$ ipython --no-banner

In [1]: import numpy as np

In [2]: np.set_printoptions(suppress=True, linewidth=120)

In [3]: m1 = np.load("dump.npy")

In [4]: m1
Out[4]: 
array([[22,  0,  0,  0,  0,  4],
       [34, 19, 28,  0,  0, 55],
       [68,  0,  0,  0,  0, 27],
       [18,  4,  9,  0,  0, 11],
       [60,  0,  3,  0,  0, 32],
       [52,  0,  0,  0,  0,  7],
       [44, 11, 17,  0,  0, 39],
       [44, 14, 24,  0,  0, 54],
       [32,  6,  9,  0,  0, 21],
       [48,  3, 15,  0,  0, 41],
       [20,  0,  0,  0,  0,  0],
       [44,  3, 13,  0,  0, 36],
       [28,  3, 10,  0,  0, 31],
       [32, 15, 25,  0,  0, 51],
       [38,  0,  1,  0,  0, 12],
       [24,  0,  0,  0,  0,  0],
       [48, 21, 37,  0,  0, 71],
       [22,  0,  0,  0,  0,  0],
       [24,  0,  0,  0,  0,  0],
       [58,  0,  0,  0,  0, 16]])

In [5]: W = np.array([[0, 0, 0, 2, 1, 2],
   ...:     [2, 1, 0, 2, 1, 2],
   ...:     [1, 2, 0, 0, 0, 1],
   ...:     [1, 1, 0, 0, 0, 2],
   ...:     [2, 1, 1, 2, 1, 1],
   ...:     [2, 0, 0, 2, 2, 0]])

In [6]: beta = np.array([1, 2, -2, 2, 2, -2])

In [7]: hid = np.maximum(m1 @ W + beta, 0)

In [8]: (hid > 0).mean(axis=0)
Out[8]: array([1., 1., 0., 1., 1., 1.])

In [9]: (hid > 0).astype(int)
Out[9]: 
array([[1, 1, 0, 1, 1, 1],
       [1, 1, 0, 1, 1, 1],
       [1, 1, 0, 1, 1, 1],
       [1, 1, 0, 1, 1, 1],
       [1, 1, 0, 1, 1, 1],
       [1, 1, 0, 1, 1, 1],
       [1, 1, 0, 1, 1, 1],
       [1, 1, 0, 1, 1, 1],
       [1, 1, 0, 1, 1, 1],
       [1, 1, 0, 1, 1, 1],
       [1, 1, 0, 1, 1, 1],
       [1, 1, 0, 1, 1, 1],
       [1, 1, 0, 1, 1, 1],
       [1, 1, 0, 1, 1, 1],
       [1, 1, 0, 1, 1, 1],
       [1, 1, 0, 1, 1, 1],
       [1, 1, 0, 1, 1, 1],
       [1, 1, 0, 1, 1, 1],
       [1, 1, 0, 1, 1, 1],
       [1, 1, 0, 1, 1, 1]])

In [10]: np.linalg.matrix_rank(hid)
Out[10]: np.int64(5)

In [11]: W2 = np.array([[1, 3], [5, 7], [6, 8], [2, 3], [2, 2], [3, 9]])

In [12]: W @ W2
Out[12]: 
array([[12, 26],
       [19, 39],
       [14, 26],
       [12, 28],
       [22, 38],
       [10, 16]])

In [13]: (hid @ W2).round(6).argmax(axis=1)
Out[13]: array([1, 1, 1, 1, 1, 1, 1, 1, 1, 1, 1, 1, 1, 1, 1, 1, 1, 1, 1, 1])

In [14]: u = np.array([-1, -2, 0, 0, 2, -1])

In [15]: g = np.array([0, -1, -2, -2, 2, -1])

In [16]: J = np.outer(u, g)

In [17]: J
Out[17]: 
array([[ 0,  1,  2,  2, -2,  1],
       [ 0,  2,  4,  4, -4,  2],
       [ 0,  0,  0,  0,  0,  0],
       [ 0,  0,  0,  0,  0,  0],
       [ 0, -2, -4, -4,  4, -2],
       [ 0,  1,  2,  2, -2,  1]])

In [18]: round(np.linalg.det(J), 3)
Out[18]: np.float64(0.0)

In [19]: np.round(np.sort(np.abs(np.linalg.eigvals(J))), 3) + 0
Out[19]: array([0., 0., 0., 0., 0., 7.])

In [20]: np.linalg.matrix_power(J, 2)
Out[20]: 
array([[  0,   7,  14,  14, -14,   7],
       [  0,  14,  28,  28, -28,  14],
       [  0,   0,   0,   0,   0,   0],
       [  0,   0,   0,   0,   0,   0],
       [  0, -14, -28, -28,  28, -14],
       [  0,   7,  14,  14, -14,   7]])

In [21]: J @ J
Out[21]: 
array([[  0,   7,  14,  14, -14,   7],
       [  0,  14,  28,  28, -28,  14],
       [  0,   0,   0,   0,   0,   0],
       [  0,   0,   0,   0,   0,   0],
       [  0, -14, -28, -28,  28, -14],
       [  0,   7,  14,  14, -14,   7]])

In [22]: np.linalg.determinant(J)
AttributeError: module 'numpy.linalg' has no attribute 'determinant'


In [23]: round(float(np.abs(np.linalg.eigvals(J)).max()), 3)
Out[23]: 7.0
